$ python3 -q
>>> import numpy as np
>>> from numpy import linalg as LA
>>> np.set_printoptions(precision=2, suppress=True, linewidth=120, legacy="1.25")
>>> K = np.loadtxt("test14.csv", delimiter=",")
>>> K
array([[0., 0., 0., 1., 0., 1., 0., 0., 0., 0., 0., 0.],
       [0., 0., 0., 0., 0., 0., 0., 1., 0., 0., 1., 0.],
       [0., 0., 0., 0., 1., 0., 0., 1., 0., 0., 0., 0.],
       [1., 0., 0., 0., 0., 0., 0., 1., 0., 0., 0., 0.],
       [0., 0., 1., 0., 0., 0., 0., 0., 0., 1., 0., 1.],
       [1., 0., 0., 0., 0., 0., 0., 0., 0., 0., 1., 0.],
       [0., 0., 0., 0., 0., 0., 0., 0., 0., 0., 0., 0.],
       [0., 1., 1., 1., 0., 0., 0., 0., 0., 0., 0., 0.],
       [0., 0., 0., 0., 0., 0., 0., 0., 0., 0., 0., 0.],
       [0., 0., 0., 0., 1., 0., 0., 0., 0., 0., 0., 0.],
       [0., 1., 0., 0., 0., 1., 0., 0., 0., 0., 0., 0.],
       [0., 0., 0., 0., 1., 0., 0., 0., 0., 0., 0., 0.]])
>>> # symmetric, so the eigenvalues are real
>>> LA.matrix_rank(K, rtol=0.1)
8
>>> r = LA.matrix_rank(K)
>>> r
8
>>> null = LA.svd(K)[2][r:].T
>>> np.round(null @ null.T, 2) + 0
array([[ 0.  ,  0.  ,  0.  ,  0.  ,  0.  ,  0.  ,  0.  ,  0.  ,  0.  ,  0.  ,  0.  ,  0.  ],
       [ 0.  ,  0.11, -0.22,  0.11,  0.  , -0.11,  0.  ,  0.  ,  0.  ,  0.11,  0.  ,  0.11],
       [ 0.  , -0.22,  0.44, -0.22,  0.  ,  0.22,  0.  ,  0.  ,  0.  , -0.22,  0.  , -0.22],
       [ 0.  ,  0.11, -0.22,  0.11,  0.  , -0.11,  0.  ,  0.  ,  0.  ,  0.11,  0.  ,  0.11],
       [ 0.  ,  0.  ,  0.  ,  0.  ,  0.  ,  0.  ,  0.  ,  0.  ,  0.  ,  0.  ,  0.  ,  0.  ],
       [ 0.  , -0.11,  0.22, -0.11,  0.  ,  0.11,  0.  ,  0.  ,  0.  , -0.11,  0.  , -0.11],
       [ 0.  ,  0.  ,  0.  ,  0.  ,  0.  ,  0.  ,  1.  ,  0.  ,  0.  ,  0.  ,  0.  ,  0.  ],
       [ 0.  ,  0.  ,  0.  ,  0.  ,  0.  ,  0.  ,  0.  ,  0.  ,  0.  ,  0.  ,  0.  ,  0.  ],
       [ 0.  ,  0.  ,  0.  ,  0.  ,  0.  ,  0.  ,  0.  ,  0.  ,  1.  ,  0.  ,  0.  ,  0.  ],
       [ 0.  ,  0.11, -0.22,  0.11,  0.  , -0.11,  0.  ,  0.  ,  0.  ,  0.61,  0.  , -0.39],
       [ 0.  ,  0.  ,  0.  ,  0.  ,  0.  ,  0.  ,  0.  ,  0.  ,  0.  ,  0.  ,  0.  ,  0.  ],
       [ 0.  ,  0.11, -0.22,  0.11,  0.  , -0.11,  0.  ,  0.  ,  0.  , -0.39,  0.  ,  0.61]])
>>> LA.matrix_rank(K.T @ K), LA.matrix_rank(K @ K.T)
(8, 8)
